$ python3 -q
>>> import numpy as np
>>> np.set_printoptions(precision=2, suppress=True, linewidth=160)
>>> data = np.load("out1.npy")
>>> print(data)
[[  0.47   5.72   1.04]
 [ -1.58   0.8   17.01]
 [ -0.53  -0.25  12.97]
 [  0.24  -5.88  18.08]
 [ -0.71  -3.04  -4.13]
 [  0.87   2.39   1.43]
 [  0.59   5.32  -4.71]
 [  0.05  -0.98  12.68]
 [  0.36  -1.93  27.02]
 [  0.16   0.29   2.78]
 [ -0.78   4.06 -15.6 ]
 [ -0.85   0.49  10.05]]
>>> cov = np.cov(data, rowvar=False)
>>> print(np.argsort(-data.std(axis=0).round(6), kind="stable"))
[2 1 0]
>>> print(np.median(data, axis=0))
[0.11 0.39 6.42]
>>> print(np.round(np.polyfit(data[:, 2], data[:, 0], 1), 2) + 0)
[ 0.   -0.13]
>>> print(round(float(np.corrcoef(data[:, 2], data[:, 0])[0, 1]), 2))
-0.02
>>> print(data.std(axis=0))
[ 0.7   3.27 11.38]
>>> hat = data @ np.linalg.solve(data.T @ data, data.T)
>>> print(np.diag(hat))
[0.34 0.58 0.13 0.33 0.2  0.18 0.26 0.08 0.41 0.01 0.31 0.18]
>>> print(hat @ data[:, 0])
[ 0.47 -1.58 -0.53  0.24 -0.71  0.87  0.59  0.05  0.36  0.16 -0.78 -0.85]
>>> print(np.linalg.matrix_rank(np.eye(12) - hat))
9
>>> print(round(float(np.trace(hat)), 2))
3.0
>>> dist = np.linalg.norm(data[:, None] - data[None], axis=-1)
>>> print(dist.mean(axis=1).argmax())
10
>>> print(dist.shape)
(12, 12)
>>> print(dist[8].round(6).argsort(kind="stable")[:4])
[8 3 1 2]
>>> print(dist[8])
[27.08 10.56 14.18  9.77 31.19 25.96 32.55 14.37  0.   24.34 43.05 17.18]
>>> U, sv, vt = np.linalg.svd(data, full_matrices=False)
>>> print(np.round(np.sqrt((sv ** 2).sum()), 2), round(float(np.linalg.norm(data)), 2))
47.0 47.0
>>> print(np.cumsum(sv ** 2) / np.sum(sv ** 2))
[0.95 1.   1.  ]
>>> print(np.allclose(U * sv @ vt, data))
True
>>> print(np.round(U.T @ data @ vt.T, 2) + 0)
[[45.77  0.    0.  ]
 [ 0.   10.38  0.  ]
 [ 0.    0.    2.46]]
>>> print((sv > 1e-8).sum())
3
>>> print(U.shape, sv.shape, vt.shape)
(12, 3) (3,) (3, 3)
>>> print(np.abs(U[:, 0]).round(6).argmax())
8
>>> E = np.load("dump.npy")
>>> print(E)
[[-0.7  -0.5  -0.4 ]
 [ 1.1   0.6  -0.9 ]
 [-0.3  -1.    0.7 ]
 [-0.91 -0.39 -0.66]
 [ 1.3  -0.9  -0.7 ]]
>>> hat = E @ np.linalg.solve(E.T @ E, E.T)
>>> print(np.round((np.eye(5) - hat) @ E, 2) + 0)
[[0. 0. 0.]
 [0. 0. 0.]
 [0. 0. 0.]
 [0. 0. 0.]
 [0. 0. 0.]]
>>> print(np.linalg.matrix_rank(np.eye(5) - hat))
2
>>> print(np.round(np.linalg.eigvalsh(hat), 2) + 0)
[0. 0. 1. 1. 1.]
>>> print(np.trace(hat))
3.0
>>> print(np.diag(hat))
[0.36 0.54 0.57 0.64 0.88]
>>> M2 = E / np.linalg.norm(E, axis=1)
Traceback (most recent call last):
  File "<python-input-36>", line 1, in <module>
    M2 = E / np.linalg.norm(E, axis=1)
         ~~^~~~~~~~~~~~~~~~~~~~~~~~~~~
ValueError: operands could not be broadcast together with shapes (5,3) (5,) 
>>> M2 = E / np.linalg.norm(E, axis=1, keepdims=True)
>>> cov = M2 @ M2.T
>>> print(cov[0])
[ 1.   -0.49  0.36  0.97 -0.11]
>>> print(np.round(np.degrees(np.arccos(np.clip(cov[0, 1], -1, 1))), 2))
119.02
>>> print((cov - 2 * np.eye(5)).round(6).argmax(axis=1))
[3 4 0 0 1]
>>> print((np.abs(cov) > 0.9).astype(int))
[[1 0 0 1 0]
 [0 1 0 0 0]
 [0 0 1 0 0]
 [1 0 0 1 0]
 [0 0 0 0 1]]
>>> print(cov)
[[ 1.   -0.49  0.36  0.97 -0.11]
 [-0.49  1.   -0.8  -0.35  0.57]
 [ 0.36 -0.8   1.    0.13  0.01]
 [ 0.97 -0.35  0.13  1.   -0.18]
 [-0.11  0.57  0.01 -0.18  1.  ]]
>>> q = E.astype(float).copy()
>>> for j in range(3):
...     q[:, j] -= q[:, :j] @ (q[:, :j].T @ q[:, j])
...     q[:, j] /= np.linalg.norm(q[:, j])
... 
>>> print(np.round(q.T @ q, 2) + 0)
[[1. 0. 0.]
 [0. 1. 0.]
 [0. 0. 1.]]
>>> K = np.load("test17.npy")
>>> print(K)
[[ -2  -2   2   2   1]
 [ -4  -3   4   3   1]
 [ -6  -3   5   5   3]
 [ -7  -3   4   3   2]
 [ -7  -4   6   1   4]
 [ -8  -4   8   3   6]
 [ -9  -5  10   2   8]
 [ -9  -5   8   3   6]
 [ -9  -6  10   1   5]
 [-11  -8  11  -1   6]
 [-10  -8  13  -1   4]
 [-11  -9  14  -2   6]
 [-10 -11  15  -3   5]
 [ -9  -9  15  -3   6]
 [ -7  -7  13  -2   8]
 [ -7  -7  11  -3   9]
 [ -5  -6  12  -3   9]
 [ -7  -4  12  -2  11]
 [ -9  -3  13   0  11]
 [ -7  -1  11  -2  12]
 [ -5  -1  11  -3  12]
 [ -7  -2   9  -3  11]
 [ -9   0   8  -2  13]
 [-11   0   7  -2  11]
 [-13   1   5   0  13]
 [-12   2   4   1  15]
 [-13   3   4   2  15]
 [-15   5   5   2  16]
 [-16   5   4   4  17]
 [-18   4   2   2  19]
 [-19   5   3   0  19]]
>>> C = K[[2, 7]].astype(float)
>>> for _ in range(3):
...     lab = np.linalg.norm(K[:, None] - C, axis=-1).argmin(axis=1)
...     C = np.array([K[lab == j].mean(axis=0) for j in range(2)])
... 
>>> print(lab)
[0 0 0 0 0 0 1 1 1 1 1 1 1 1 1 1 1 1 1 1 1 1 1 1 1 1 1 1 1 1 1]
>>> print(C)
[[ -5.67  -3.17   4.83   2.83   2.83]
 [-10.32  -2.68   9.2   -0.6   10.68]]
>>> print(np.abs(C[1] - C[0]).argmax())
4
>>> print(np.bincount(lab))
[ 6 25]
